In [1]: import numpy as np

In [2]: from numpy import linalg as LA

In [3]: np.set_printoptions(precision=2, suppress=True, linewidth=100, legacy="1.25")

In [4]: m1 = np.load("out6.npy")

In [5]: m1
Out[5]: 
array([[ 18,   6, -24, -27, -18],
       [  6,  10, -24,  -3, -10],
       [-24, -24,  64,  24,  32],
       [-27,  -3,  24,  45,  24],
       [-18, -10,  32,  24,  20]])

In [6]: np.round(LA.eigvals(m1), 2) + 0
Out[6]: array([121.35,   0.  ,  35.65,   0.  ,   0.  ])

In [7]: print(np.round(np.poly(m1), 2) + 0)
[   1. -157. 4326.    0.    0.    0.]

In [8]: round(float(LA.det(2 * m1)), 2), round(LA.det(m1), 2)
Out[8]: (-0.0, -0.0)

In [9]: np.einsum("ii->", m1)
Out[9]: 157

In [10]: np.round(LA.det(m1.T), 2)
Out[10]: -0.0

In [11]: rk = LA.matrix_rank(m1)

In [12]: rk
Out[12]: 2

In [13]: null = LA.svd(m1)[2][rk:].T

In [14]: LA.matrix_rank(m1.T @ m1), LA.matrix_rank(m1 @ m1.T)
Out[14]: (2, 2)

In [15]: null.shape
Out[15]: (5, 3)

In [16]: w, vecs = LA.eigh(m1)

In [17]: x0 = np.array([-4, -1, -1, 2, 0])

In [18]: x0 @ m1 @ x0
Out[18]: 698

In [19]: vecs * np.maximum(w, 0) @ vecs.T
Out[19]: 
array([[ 18.,   6., -24., -27., -18.],
       [  6.,  10., -24.,  -3., -10.],
       [-24., -24.,  64.,  24.,  32.],
       [-27.,  -3.,  24.,  45.,  24.],
       [-18., -10.,  32.,  24.,  20.]])

In [20]: np.abs(np.diag(LA.qr(m1)[1])) > 1e-9
Out[20]: array([ True,  True, False, False, False])

In [21]: LA.lstsq(m1[:-1].T, m1[-1])[2]
Out[21]: 2

In [22]: np.unique(m1.round(6), axis=0).shape
Out[22]: (5, 5)

In [23]: print(np.allclose(m1[:-1].T @ LA.lstsq(m1[:-1].T, m1[-1])[0], m1[-1]))
True

In [24]: O, _ = LA.qr(np.array([[-1.2, -1.2, -0.2, -0.2, 1.2, -0.1],
    ...:     [-0.6, 0.6, 0.7, -0.6, -2.0, -0.1],
    ...:     [0.1, -0.4, -1.0, 0.4, 1.6, 2.1],
    ...:     [-0.5, -1.2, 1.4, 1.1, 1.2, -0.2],
    ...:     [-0.8, 0.4, -1.1, 0.8, -0.2, 1.4],
    ...:     [-0.1, 0.2, 1.2, 0.5, -0.3, 1.3],
    ...:     [-0.8, -1.0, -0.6, 1.8, 1.1, -0.4],
    ...:     [-0.9, -1.6, 0.8, -1.1, 0.3, -1.9],
    ...:     [0.8, -0.2, -0.4, -0.6, -0.7, 2.0],
    ...:     [-0.2, -1.3, 1.5, 1.4, 0.0, -1.8],
    ...:     [0.9, 1.1, -1.3, 0.9, 0.6, 1.6]]))

In [25]: E = O @ O.T

In [26]: print(E)
[[ 0.44 -0.02  0.22  0.12  0.15 -0.01  0.11  0.28 -0.09 -0.18 -0.17]
 [-0.02  0.54 -0.25 -0.11  0.28  0.2  -0.08 -0.01  0.04 -0.02 -0.22]
 [ 0.22 -0.25  0.44  0.15  0.07  0.09  0.05 -0.02  0.21 -0.19  0.13]
 [ 0.12 -0.11  0.15  0.49 -0.1   0.36  0.04  0.02 -0.12  0.2  -0.05]
 [ 0.15  0.28  0.07 -0.1   0.56  0.06  0.31 -0.14  0.02 -0.1   0.04]
 [-0.01  0.2   0.09  0.36  0.06  0.58 -0.17 -0.17  0.02  0.01 -0.03]
 [ 0.11 -0.08  0.05  0.04  0.31 -0.17  0.57 -0.02 -0.04  0.3   0.06]
 [ 0.28 -0.01 -0.02  0.02 -0.14 -0.17 -0.02  0.47  0.04  0.03 -0.34]
 [-0.09  0.04  0.21 -0.12  0.02  0.02 -0.04  0.04  0.91  0.1  -0.05]
 [-0.18 -0.02 -0.19  0.2  -0.1   0.01  0.3   0.03  0.1   0.65 -0.09]
 [-0.17 -0.22  0.13 -0.05  0.04 -0.03  0.06 -0.34 -0.05 -0.09  0.36]]

In [27]: M2 = E / np.sqrt((E ** 2).mean(axis=1, keepdims=True))

In [28]: LA.matrix_rank(E - E.mean(axis=1, keepdims=True))
Out[28]: 6

In [29]: LA.norm(M2, axis=1)
Out[29]: array([3.32, 3.32, 3.32, 3.32, 3.32, 3.32, 3.32, 3.32, 3.32, 3.32, 3.32])

In [30]: A = np.loadtxt("sample3.csv", delimiter=",")

In [31]: A
Out[31]: 
array([[0., 0., 1., 0., 1., 1., 0., 0.],
       [0., 0., 0., 1., 0., 0., 0., 0.],
       [0., 0., 0., 0., 3., 4., 0., 3.],
       [0., 0., 0., 0., 0., 2., 0., 2.],
       [0., 0., 0., 0., 0., 5., 0., 0.],
       [0., 1., 4., 0., 0., 0., 5., 0.],
       [0., 0., 0., 2., 0., 2., 0., 2.],
       [0., 0., 4., 0., 0., 0., 0., 0.],
       [0., 0., 1., 3., 0., 0., 0., 0.],
       [0., 0., 0., 0., 0., 0., 0., 0.],
       [0., 0., 0., 0., 0., 0., 0., 0.]])

In [32]: rk = LA.matrix_rank(E)

In [33]: print(rk)
6

In [34]: null = LA.svd(E)[2][rk:].T

In [35]: print(null @ null.T)
[[ 0.56  0.02 -0.22 -0.12 -0.15  0.01 -0.11 -0.28  0.09  0.18  0.17]
 [ 0.02  0.46  0.25  0.11 -0.28 -0.2   0.08  0.01 -0.04  0.02  0.22]
 [-0.22  0.25  0.56 -0.15 -0.07 -0.09 -0.05  0.02 -0.21  0.19 -0.13]
 [-0.12  0.11 -0.15  0.51  0.1  -0.36 -0.04 -0.02  0.12 -0.2   0.05]
 [-0.15 -0.28 -0.07  0.1   0.44 -0.06 -0.31  0.14 -0.02  0.1  -0.04]
 [ 0.01 -0.2  -0.09 -0.36 -0.06  0.42  0.17  0.17 -0.02 -0.01  0.03]
 [-0.11  0.08 -0.05 -0.04 -0.31  0.17  0.43  0.02  0.04 -0.3  -0.06]
 [-0.28  0.01  0.02 -0.02  0.14  0.17  0.02  0.53 -0.04 -0.03  0.34]
 [ 0.09 -0.04 -0.21  0.12 -0.02 -0.02  0.04 -0.04  0.09 -0.1   0.05]
 [ 0.18  0.02  0.19 -0.2   0.1  -0.01 -0.3  -0.03 -0.1   0.35  0.09]
 [ 0.17  0.22 -0.13  0.05 -0.04  0.03 -0.06  0.34  0.05  0.09  0.64]]

In [36]: LA.matrix_rank(E.T @ E), LA.matrix_rank(E @ E.T)
Out[36]: (6, 6)

In [37]: null.shape
Out[37]: (11, 5)

In [38]: np.allclose(E @ null, 0)
Out[38]: True

In [39]: [int(LA.matrix_rank(np.delete(E, i, axis=0))) for i in range(11)]
Out[39]: [6, 6, 6, 6, 6, 6, 6, 6, 6, 6, 6]

In [40]: [int(LA.matrix_rank(E[:, :j + 1])) for j in range(11)]
Out[40]: [1, 2, 3, 4, 5, 6, 6, 6, 6, 6, 6]
